$ python -q
>>> import numpy as np
>>> np.set_printoptions(precision=1, suppress=True, linewidth=200, legacy="1.25")
>>> mat = np.loadtxt("run7.csv", delimiter=",")
>>> mat
array([[6., 0., 0.],
       [0., 6., 5.],
       [0., 5., 6.]])
>>> q, V = np.linalg.qr(mat[:, :1])[0], np.linalg.qr(mat[:, 1:])[0]
>>> sigma = np.linalg.svd(q.T @ V, compute_uv=False)
>>> sigma.round(1) + 0
array([0.])
>>> np.degrees(np.arccos(sigma.clip(0, 1)))
array([90.])
>>> w, V = np.linalg.eigh(mat)
>>> np.linalg.eigvalsh(mat + 2 * np.eye(3))
array([ 3.,  8., 13.])
>>> np.unique(w.round(6) + 0, return_counts=True)[1]
array([1, 1, 1])
>>> w
array([ 1.,  6., 11.])
>>> np.round(V.T @ V, 1) + 0
array([[1., 0., 0.],
       [0., 1., 0.],
       [0., 0., 1.]])
>>> V @ np.diag(w) @ V.T
array([[6., 0., 0.],
       [0., 6., 5.],
       [0., 5., 6.]])
>>> np.linalg.eigvalsh(mat @ mat)
array([  1.,  36., 121.])
>>> (w > 1e-8).sum(), (w < -1e-8).sum()
(3, 0)
>>> np.round(V.T @ mat @ V, 1) + 0
array([[ 1.,  0.,  0.],
       [ 0.,  6.,  0.],
       [ 0.,  0., 11.]])
>>> np.linalg.svd(mat, compute_uv=False)
array([11.,  6.,  1.])
>>> w.sum(), np.trace(mat)
(18.0, 18.0)
>>> np.abs(V[:, -1])
array([0. , 0.7, 0.7])
>>> W0 = np.load("m.npy")
>>> W0
array([[-1.7,  0.2, -2.8],
       [-0.4, -0.1, -0.2],
       [ 2. , -0.4,  2.4],
       [ 0.8, -0.1,  0.9],
       [-2. ,  0. , -2.8],
       [-2.3, -0.6, -3.8],
       [ 3.4,  0.4,  5.6],
       [-0.4,  0. , -0.6],
       [-1.7,  0.4, -2.4],
       [-3.6,  0.1, -7. ],
       [-4.3, -0.6, -6.4],
       [ 1.2, -0.1,  1. ],
       [-0.5, -0.3, -1.3],
       [ 2.2, -0.6,  3.5],
       [-1.6, -0.2, -1.8],
       [ 3.9,  0. ,  6.3],
       [-1.3,  0. , -2.1],
       [-2.6, -0.1, -3.8],
       [ 2.7, -0.3,  4.1],
       [ 3.4, -0.2,  6.1],
       [-0.3, -0.5, -0.1],
       [-1. , -0.5, -1.9],
       [-0.7, -0.8, -1.8],
       [ 0.1,  0. , -0.8],
       [ 1.2, -0.3,  2.1]])
>>> Ac = W0 - W0.mean(axis=0)
>>> V = np.linalg.svd(Ac)[2][:1]
>>> other = Ac - Ac @ V.T @ V
>>> (Ac @ V.T).std(axis=0)
array([4.1])
>>> np.cov(Ac @ V.T, rowvar=False)
array(17.5)
>>> np.round(np.diag(V.T @ V), 1) + 0
array([0.3, 0. , 0.7])
>>> np.linalg.norm(other, axis=1).round(6).argmax()
22
>>> Ac = (W0 - W0.mean(axis=0)) / W0.std(axis=0)
>>> Ac.std(axis=0)
array([1., 1., 1.])
>>> c = np.linalg.lstsq(np.delete(Ac, 0, axis=1), Ac[:, 0])[0]
>>> np.abs(c).argmax()
1
>>> c.round(1) + 0
array([0., 1.])
>>> vec = np.array([-1, 0, 1])
>>> target = W0 @ vec
>>> np.round(np.linalg.solve(W0.T @ W0, W0.T @ target), 1) + 0
array([-1.,  0.,  1.])
>>> np.round(np.linalg.pinv(W0) @ W0, 1) + 0
array([[1., 0., 0.],
       [0., 1., 0.],
       [0., 0., 1.]])
>>> np.round(np.linalg.lstsq(W0, target)[0], 1) + 0
array([-1.,  0.,  1.])
>>> rng = np.random.default_rng(644182)
>>> target = target + 0.3 * rng.normal(size=25)
>>> target
array([-1.4,  0.1,  0.2,  0.2, -0.5, -1.9,  2.2, -0.7, -0.8, -3.5, -1.9, -0.1, -1.1,  1.7, -0.9,  2. , -1. , -1.6,  1. ,  2.6, -0.2, -1.2, -1.2, -1.3,  0.8])
>>> c, *_ = np.linalg.lstsq(W0, target)
>>> [round(float(np.linalg.norm(np.linalg.solve(W0.T @ W0 + lam * np.eye(3), W0.T @ target))), 2) for lam in (0, 1, 10, 100)]
[1.46, 1.01, 0.41, 0.27]
>>> c.round()
array([-1.,  0.,  1.])
>>> M = np.load("arr.npy")
>>> M
array([[ 1.9,  0.9, -0.8],
       [-1. , -0.3,  0.3],
       [-1.8, -0.7,  0.8],
       [-0.3, -0.1,  0.2],
       [ 1.6,  0.8, -0.7],
       [-0.2, -0.1,  0. ],
       [-0.2,  0. ,  0.1],
       [ 0.7,  0.3, -0.2],
       [-0.2,  0. ,  0. ],
       [-2.3, -1.4,  1.1],
       [-0.7, -0.2,  0.3],
       [-1.6, -0.7,  0.8],
       [ 0.9,  0.6, -0.3],
       [-0.7, -0.3,  0.4],
       [-0.9, -0.6,  0.6],
       [ 1.6,  0.9, -0.6],
       [ 0.5,  0.1,  0. ]])
>>> Ac = (M - M.mean(axis=0)) / M.std(axis=0)
>>> np.argwhere(np.abs(Ac) > 2)
array([[9, 1]])
>>> Ac.std(axis=0)
array([1., 1., 1.])
>>> c = np.linalg.lstsq(np.delete(Ac, 2, axis=1), Ac[:, 2])[0]
>>> round(float(1 - np.var(Ac[:, 2] - np.delete(Ac, 2, axis=1) @ c)), 1)
1.0
>>> c
array([-0.5, -0.5])
>>> np.abs(c).argmax()
0
